In [1]: import numpy as np

In [2]: np.set_printoptions(precision=3, suppress=True, linewidth=100)

In [3]: E = np.load("layer1.npy")

In [4]: print(E)
[[ 3.  2.  0.  1.  2. -2.  0.]
 [-2. -3.  2.  0.  1. -3.  0.]
 [ 1.  3.  3.  3. -1.  1.  0.]
 [-1. -2.  3. -3. -1. -2.  0.]
 [ 0.  0. -3.  1.  0. -1.  0.]
 [-3. -3.  0. -2. -3.  3.  0.]
 [ 0.  0.  0.  0.  0.  0.  4.]]

In [5]: rng = np.random.default_rng(2227)

In [6]: z = rng.permutation(7)

In [7]: print(z)
[0 5 6 4 2 1 3]

In [8]: M2 = E[z][:, z]

In [9]: print(round(float(np.linalg.det(M2)), 3), np.round(np.linalg.det(E[z]), 3))
-2652.0 -2652.0

In [10]: print(np.trace(M2))
7.0

In [11]: print(np.round(np.linalg.det(E), 3))
-2652.0

In [12]: print(np.flatnonzero(np.linalg.matrix_power((E != 0) + (E.T != 0) + np.eye(7), 7)[3]))
[0 1 2 3 4 5]

In [13]: print(np.sort(np.linalg.eigvals(E).real))
[-6.232 -1.675 -1.675  0.857  4.     5.249  6.477]

In [14]: print((np.linalg.matrix_power((E != 0) + (E.T != 0) + np.eye(7), 7) > 0).astype(int))
[[1 1 1 1 1 1 0]
 [1 1 1 1 1 1 0]
 [1 1 1 1 1 1 0]
 [1 1 1 1 1 1 0]
 [1 1 1 1 1 1 0]
 [1 1 1 1 1 1 0]
 [0 0 0 0 0 0 1]]

In [15]: M2 = np.linalg.inv(E)

In [16]: print(round(np.linalg.slogdet(E)[0], 3))
-1.0

In [17]: print(np.round(E @ M2, 3) + 0)
[[1. 0. 0. 0. 0. 0. 0.]
 [0. 1. 0. 0. 0. 0. 0.]
 [0. 0. 1. 0. 0. 0. 0.]
 [0. 0. 0. 1. 0. 0. 0.]
 [0. 0. 0. 0. 1. 0. 0.]
 [0. 0. 0. 0. 0. 1. 0.]
 [0. 0. 0. 0. 0. 0. 1.]]

In [18]: print(np.allclose(M2, E.T))
False

In [19]: print(round(np.linalg.cond(E), 3))
17.335

In [20]: print(np.round(np.linalg.det(E) * M2, 3) + 0)
[[-2944.  -204.  -160.   176.  -120. -2036.     0.]
 [ 2416.   816.    16.  -548.    12.  2060.     0.]
 [ -188.  -204.  -212.   -32.   504.  -112.     0.]
 [ -876.  -612.  -480.   528.  -360.  -804.     0.]
 [  800.  -204.   620.   644.  1128.   928.     0.]
 [ -312.     0.   156.   624.   780.  -468.     0.]
 [    0.     0.     0.     0.     0.     0.  -663.]]

In [21]: K = np.load("dump.npy")

In [22]: print(K)
[[3. 1. 1. 1. 1. 1. 1.]
 [1. 3. 1. 1. 1. 1. 1.]
 [1. 1. 3. 1. 1. 1. 1.]
 [1. 1. 1. 3. 1. 1. 1.]
 [1. 1. 1. 1. 3. 1. 1.]
 [1. 1. 1. 1. 1. 3. 1.]
 [1. 1. 1. 1. 1. 1. 3.]]

In [23]: vec = np.ones(7)

In [24]: for _ in range(6):
    ...:     vec = K @ vec
    ...:     vec /= np.linalg.norm(vec)
    ...:     print(round(vec @ K @ vec, 3))
    ...: 
9.0
9.0
9.0
9.0
9.0
9.0

In [25]: print(vec)
[0.378 0.378 0.378 0.378 0.378 0.378 0.378]

In [26]: Q, vecs = np.linalg.qr(K[:, :2])[0], np.linalg.qr(K[:, 2:])[0]

In [27]: s = np.linalg.svd(Q.T @ vecs, compute_uv=False)

In [28]: print(np.degrees(np.arccos(s.clip(0, 1))))
[27.36 90.  ]

In [29]: z = rng.permutation(7)

In [30]: print(z)
[5 4 6 2 3 1 0]

In [31]: M2 = K[z][:, z]

In [32]: print(np.trace(M2))
21.0

In [33]: print(M2)
[[3. 1. 1. 1. 1. 1. 1.]
 [1. 3. 1. 1. 1. 1. 1.]
 [1. 1. 3. 1. 1. 1. 1.]
 [1. 1. 1. 3. 1. 1. 1.]
 [1. 1. 1. 1. 3. 1. 1.]
 [1. 1. 1. 1. 1. 3. 1.]
 [1. 1. 1. 1. 1. 1. 3.]]

In [34]: print(np.sort(np.abs(np.linalg.eigvals(M2))))
[2. 2. 2. 2. 2. 2. 9.]

In [35]: print(np.allclose(M2, K))
True

In [36]: m1 = np.loadtxt("x.csv", delimiter=",")

In [37]: print(m1)
[[ -0.2   0.9  -0.5   0.6   2.   -1.4]
 [ -0.3   0.4   0.7  -0.5   1.9  -1.6]
 [  1.5  -0.3  -0.2   0.   -1.    0.6]
 [  0.8  -1.3   1.5   1.6  -0.3  -1.2]
 [  0.   -0.7   0.3  -0.8  -2.2  -1. ]
 [ -0.1  -0.8  -0.1  -0.3   1.1   1.8]
 [ -1.5  -0.7   1.3  -2.7   1.7   0.1]
 [  0.1   0.1   0.4  -0.9   1.3   0. ]
 [  0.6  -1.2   0.4   1.    1.6  -0.9]
 [  0.5   0.7  -1.1   0.2   1.8   0.8]
 [  0.8   0.3  -1.7  -0.3   0.1   1.1]
 [ -0.1   0.   -0.9   0.2  -0.6  -1.4]
 [ -1.1  -1.3  -0.6   1.   -0.2  -1.3]
 [  1.1  -0.4  -1.5  -0.1  -2.   -1. ]
 [  1.9   0.3  -0.6   0.   -0.6  -0.2]
 [  1.5   1.5   1.    1.4  -1.1  -0.6]
 [ -0.2   0.3   0.    0.2   1.2   1.4]
 [  2.    1.1  -0.4  -0.4  -0.7  -0.4]
 [ -2.   10.   -1.  -15.   -7.    6. ]
 [  0.2   0.9  -0.4  -0.9   1.   -1.3]
 [  0.9   0.6   0.9   1.2  -0.2   0.1]]

In [38]: # row 18 dominates

In [39]: cen = (m1 - m1.mean(axis=0)) / m1.std(axis=0)

In [40]: print(cen.std(axis=0))
[1. 1. 1. 1. 1. 1.]

In [41]: beta = np.linalg.lstsq(np.delete(cen, 1, axis=1), cen[:, 1])[0]

In [42]: print(round(float(1 - np.var(cen[:, 1] - np.delete(cen, 1, axis=1) @ beta)), 3))
0.849

In [43]: hat = m1 @ np.linalg.solve(m1.T @ m1, m1.T)

In [44]: print(np.round(np.linalg.eigvalsh(hat), 3) + 0)
[0. 0. 0. 0. 0. 0. 0. 0. 0. 0. 0. 0. 0. 0. 0. 1. 1. 1. 1. 1. 1.]

In [45]: print(np.linalg.matrix_rank(np.eye(21) - hat))
15

In [46]: print(round(float(np.trace(hat)), 3))
6.0

In [47]: vec = np.array([-3, -1, 2, 1, -1, 3])

In [48]: print(np.sign((m1 @ vec).round(6)))
[-1. -1. -1.  1. -1.  1.  1. -1. -1. -1. -1. -1.  1. -1. -1. -1.  1. -1.  1. -1.  1.]

In [49]: print(m1 @ np.ones(6))
[ 1.4  0.6  0.6  1.1 -4.4  1.6 -1.8  1.   1.5  2.9  0.3 -2.8 -3.5 -3.9  0.8  3.7  2.9  1.2 -9.
 -0.5  3.5]

In [50]: M2 = E + rng.integers(-2, 3, (7, 6)) @ rng.integers(-2, 3, (6, 7))

In [51]: print(M2)
[[  7.   0. -10.   1.  12.  -5.   1.]
 [ -6.  -7.   8.  -8.   0.  -3.  -1.]
 [  1.  -1.   5.   3.   0.   3.   3.]
 [ -4.  -7.   6.  -7.   2.   1.  -1.]
 [ -2.   1.  -7.   9.   6.  -1.  -3.]
 [  1.  -3.   2.  -4. -11.   3.   8.]
 [ -6.  -5.   4.   2.   7.   0.   0.]]

In [52]: print(M2 - E)
[[  4.  -2. -10.   0.  10.  -3.   1.]
 [ -4.  -4.   6.  -8.  -1.   0.  -1.]
 [  0.  -4.   2.   0.   1.   2.   3.]
 [ -3.  -5.   3.  -4.   3.   3.  -1.]
 [ -2.   1.  -4.   8.   6.   0.  -3.]
 [  4.   0.   2.  -2.  -8.   0.   8.]
 [ -6.  -5.   4.   2.   7.   0.  -4.]]

In [53]: print(np.round(np.linalg.norm(M2) ** 2 / np.linalg.norm(M2, 2) ** 2, 3))
1.891

In [54]: print(np.linalg.norm(M2, axis=0))
[11.958 11.576 17.146 14.967 18.815  7.348  9.22 ]

In [55]: print(np.round(np.linalg.norm(M2, "nuc"), 3))
75.216

In [56]: print(np.linalg.norm(M2, axis=1).argmax())
0

In [57]: F = np.minimum.outer(np.arange(1, 6), np.arange(1, 6)) * 2

In [58]: print(F)
[[ 2  2  2  2  2]
 [ 2  4  4  4  4]
 [ 2  4  6  6  6]
 [ 2  4  6  8  8]
 [ 2  4  6  8 10]]

In [59]: u = np.array([2, 1, 2, 2, 1])

In [60]: M2 = F + np.outer(u, np.eye(5)[0])

In [61]: print(np.linalg.matrix_rank(M2 - F))
1

In [62]: print(round(np.linalg.det(M2) / np.linalg.det(F), 3), np.round(1 + np.linalg.solve(F, u)[0], 3))
2.5 2.5

In [63]: print(M2)
[[ 4.  2.  2.  2.  2.]
 [ 3.  4.  4.  4.  4.]
 [ 4.  4.  6.  6.  6.]
 [ 4.  4.  6.  8.  8.]
 [ 3.  4.  6.  8. 10.]]

In [64]: evals, vecs = np.linalg.eigh(F)

In [65]: vec = np.array([-1, -3, -2, -3, -3])

In [66]: print((np.sign(vecs[:, -1].round(6)) == np.sign(vecs[0, -1].round(6))).astype(int))
[1 1 1 1 1]

In [67]: print(vecs * np.maximum(evals, 0) @ vecs.T)
[[ 2.  2.  2.  2.  2.]
 [ 2.  4.  4.  4.  4.]
 [ 2.  4.  6.  6.  6.]
 [ 2.  4.  6.  8.  8.]
 [ 2.  4.  6.  8. 10.]]

In [68]: print(np.linalg.eigvalsh(F[1:, 1:]))
[ 0.578  0.93   2.478 24.014]

In [69]: print(vec @ F @ vec)
748

In [70]: evals, vecs = np.linalg.eigvalsh(F)
---------------------------------------------------------------------------
ValueError                                Traceback (most recent call last)
Cell In[70], line 1
----> 1 evals, vecs = np.linalg.eigvalsh(F)

ValueError: too many values to unpack (expected 2)

In [71]: evals, vecs = np.linalg.eigh(F)

In [72]: print(np.linalg.svd(F, compute_uv=False))
[24.687  2.897  1.166  0.707  0.543]

In [73]: print(evals)
[ 0.543  0.707  1.166  2.897 24.687]

In [74]: print(vecs @ np.diag(evals) @ vecs.T)
[[ 2.  2.  2.  2.  2.]
 [ 2.  4.  4.  4.  4.]
 [ 2.  4.  6.  6.  6.]
 [ 2.  4.  6.  8.  8.]
 [ 2.  4.  6.  8. 10.]]

In [75]: Lm = np.linalg.cholesky(F)

In [76]: print(np.diag(Lm) ** 2)
[2. 2. 2. 2. 2.]

In [77]: print(np.linalg.eigvalsh(F).min() > 0)
True

In [78]: print(Lm @ Lm.T)
[[ 2.  2.  2.  2.  2.]
 [ 2.  4.  4.  4.  4.]
 [ 2.  4.  6.  6.  6.]
 [ 2.  4.  6.  8.  8.]
 [ 2.  4.  6.  8. 10.]]

In [79]: print(np.round(np.prod(np.diag(Lm)) ** 2, 3), round(float(np.linalg.det(F)), 3))
32.0 32.0

In [80]: print(Lm)
[[1.414 0.    0.    0.    0.   ]
 [1.414 1.414 0.    0.    0.   ]
 [1.414 1.414 1.414 0.    0.   ]
 [1.414 1.414 1.414 1.414 0.   ]
 [1.414 1.414 1.414 1.414 1.414]]
